% python3 -q
>>> import numpy as np
>>> np.set_printoptions(suppress=True, linewidth=120)
>>> X = np.array([[-1.0, 0.0, 0.0, 0.0],
...     [1.0, 1.0, 1.0, 0.0],
...     [-2.0, 1.0, 2.0, 0.0],
...     [0.0, 0.0, 0.0, -3.0]])
>>> # 2 groups of indices that never mix
>>> q = X.astype(float).copy()
>>> for j in range(4):
...     q[:, j] -= q[:, :j] @ (q[:, :j].T @ q[:, j])
...     q[:, j] /= np.linalg.norm(q[:, j])
... 
>>> np.round(q.T @ X, 2) + 0
array([[ 2.45, -0.41, -1.22,  0.  ],
       [ 0.  ,  1.35,  1.85,  0.  ],
       [ 0.  ,  0.  ,  0.3 ,  0.  ],
       [ 0.  ,  0.  ,  0.  ,  3.  ]])
>>> np.round(q.T @ q, 2) + 0
array([[1., 0., 0., 0.],
       [0., 1., 0., 0.],
       [0., 0., 1., 0.],
       [0., 0., 0., 1.]])
>>> data = np.loadtxt("layer9.csv", delimiter=",")
>>> data
array([[-3.83, 15.6 ,  5.35],
       [-2.79,  5.47, -2.7 ],
       [-2.91,  5.79, -2.83],
       [-1.78,  4.02, -4.04],
       [-3.19,  4.93, -4.34],
       [-2.09,  5.43, -4.47],
       [-5.59, 14.68,  7.03],
       [-3.87,  4.56, -3.9 ],
       [-3.31, 15.26,  5.55],
       [-6.12, 15.45,  4.59],
       [-4.1 , 16.71,  6.05],
       [-4.62,  3.87, -4.86],
       [-3.44,  4.05, -3.99],
       [-5.58, 16.43,  4.77],
       [-3.25,  7.27, -4.9 ],
       [-2.72, 16.11,  4.89],
       [-3.83, 16.33,  7.15],
       [-2.41,  4.27, -4.22]])
>>> q, R = np.linalg.qr(data)
>>> np.round(np.abs(np.diag(R)), 2)
array([16.21, 19.53, 12.06])
>>> q.shape, R.shape
((18, 3), (3, 3))
>>> np.round(q.T @ q, 2) + 0
array([[1., 0., 0.],
       [0., 1., 0.],
       [0., 0., 1.]])
>>> Y = np.c_[data[:, :1] @ np.array([[2]]), np.array([2, 2, 5, 5, 0, 3, 2, 5, 2, 5, 3, 0, 0, 0, 4, 0, 2, 2])]
>>> Y
array([[ -7.66,   2.  ],
       [ -5.58,   2.  ],
       [ -5.82,   5.  ],
       [ -3.56,   5.  ],
       [ -6.38,   0.  ],
       [ -4.18,   3.  ],
       [-11.18,   2.  ],
       [ -7.74,   5.  ],
       [ -6.62,   2.  ],
       [-12.24,   5.  ],
       [ -8.2 ,   3.  ],
       [ -9.24,   0.  ],
       [ -6.88,   0.  ],
       [-11.16,   0.  ],
       [ -6.5 ,   4.  ],
       [ -5.44,   0.  ],
       [ -7.66,   2.  ],
       [ -4.82,   2.  ]])
>>> np.round(np.linalg.lstsq(data, Y[:, 0])[0], 2) + 0
array([2., 0., 0.])
>>> np.round(np.linalg.norm(np.linalg.qr(data)[0].T @ Y, axis=0) ** 2 / ((Y ** 2).sum(axis=0) + 1e-12), 2)
array([1.  , 0.62])
>>> np.linalg.matrix_rank(Y)
np.int64(2)
>>> np.linalg.matrix_rank(np.c_[data, Y])
np.int64(4)
